>>> import numpy as np
>>> import numpy.linalg as la
>>> np.set_printoptions(suppress=True, linewidth=160)
>>> M = np.array([[9, 6, 0], [0, 9, 6], [6, 0, 9]])
>>> q, vecs = la.qr(M[:, :2])[0], la.qr(M[:, 2:])[0]
>>> s = la.svd(q.T @ vecs, compute_uv=False)
>>> print(np.round(np.degrees(np.arccos(s.clip(0, 1))), 3))
[57.323]
>>> print(s.round(3))
[0.54]
>>> print(round(float(la.norm(q @ q.T - vecs @ vecs.T, 2)), 3))
1.0
>>> r0 = np.array([2, -6, -4])
>>> M2 = M + np.outer(r0, np.eye(3)[1])
>>> print(M2)
[[ 9.  8.  0.]
 [ 0.  3.  6.]
 [ 6. -4.  9.]]
>>> print(np.round(la.det(M2) / la.det(M), 3), np.round(1 + la.solve(M, r0)[1], 3))
0.79 0.79
>>> vec = np.array([-2, 2, -1])
>>> target = M @ vec
>>> coef, lr = np.zeros(3), 1 / la.norm(M, 2) ** 2
>>> for i in range(3):
...     coef -= lr * M.T @ (M @ coef - target)
...     if i % 1 == 0: print(i, round(la.norm(M @ coef - target), 3))
... 
0 16.824
1 12.113
2 8.722
>>> print(np.round(la.cond(M), 3))
1.89
>>> J = np.load("m.npy")
>>> print(J)
[[  2.498 -10.343  26.046]
 [-20.621   1.438  -0.673]
 [  1.527  -9.24   25.951]
 [-17.852   1.495   0.199]
 [  2.733  -9.179  28.06 ]
 [-19.324   1.641   1.302]
 [-19.905   0.721   0.838]
 [-17.568  -0.017  -1.273]
 [-19.738   2.384  -0.875]
 [-18.744   0.59   -1.049]
 [-20.709   1.256   1.253]
 [-20.94    1.471  -0.012]
 [  1.716  -8.811  26.753]
 [  2.428  -9.769  24.488]
 [-18.379   1.511   0.48 ]]
>>> w1 = np.array([[1, -2], [-2, -2], [-2, -1]])
>>> coef = np.array([1, 2])
>>> H = np.maximum(J @ w1 + coef, 0)
>>> print((H > 0).astype(int))
[[0 0]
 [0 1]
 [0 0]
 [0 1]
 [0 0]
 [0 1]
 [0 1]
 [0 1]
 [0 1]
 [0 1]
 [0 1]
 [0 1]
 [0 0]
 [0 0]
 [0 1]]
>>> print(la.matrix_rank(H))
1
>>> print(H.round(3))
[[ 0.     0.   ]
 [ 0.    41.039]
 [ 0.     0.   ]
 [ 0.    34.515]
 [ 0.     0.   ]
 [ 0.    36.064]
 [ 0.    39.53 ]
 [ 0.    38.443]
 [ 0.    37.583]
 [ 0.    39.357]
 [ 0.    39.653]
 [ 0.    40.95 ]
 [ 0.     0.   ]
 [ 0.     0.   ]
 [ 0.    35.256]]
>>> print(np.round((H > 0).mean(axis=0), 3))
[0.    0.667]
>>> W2 = np.array([[3, 2, 2], [1, 1, 1]])
>>> print(w1 @ W2)
[[ 1  0  0]
 [-8 -6 -6]
 [-7 -5 -5]]
>>> print(np.round(H @ W2, 3))
[[ 0.     0.     0.   ]
 [41.039 41.039 41.039]
 [ 0.     0.     0.   ]
 [34.515 34.515 34.515]
 [ 0.     0.     0.   ]
 [36.064 36.064 36.064]
 [39.53  39.53  39.53 ]
 [38.443 38.443 38.443]
 [37.583 37.583 37.583]
 [39.357 39.357 39.357]
 [39.653 39.653 39.653]
 [40.95  40.95  40.95 ]
 [ 0.     0.     0.   ]
 [ 0.     0.     0.   ]
 [35.256 35.256 35.256]]
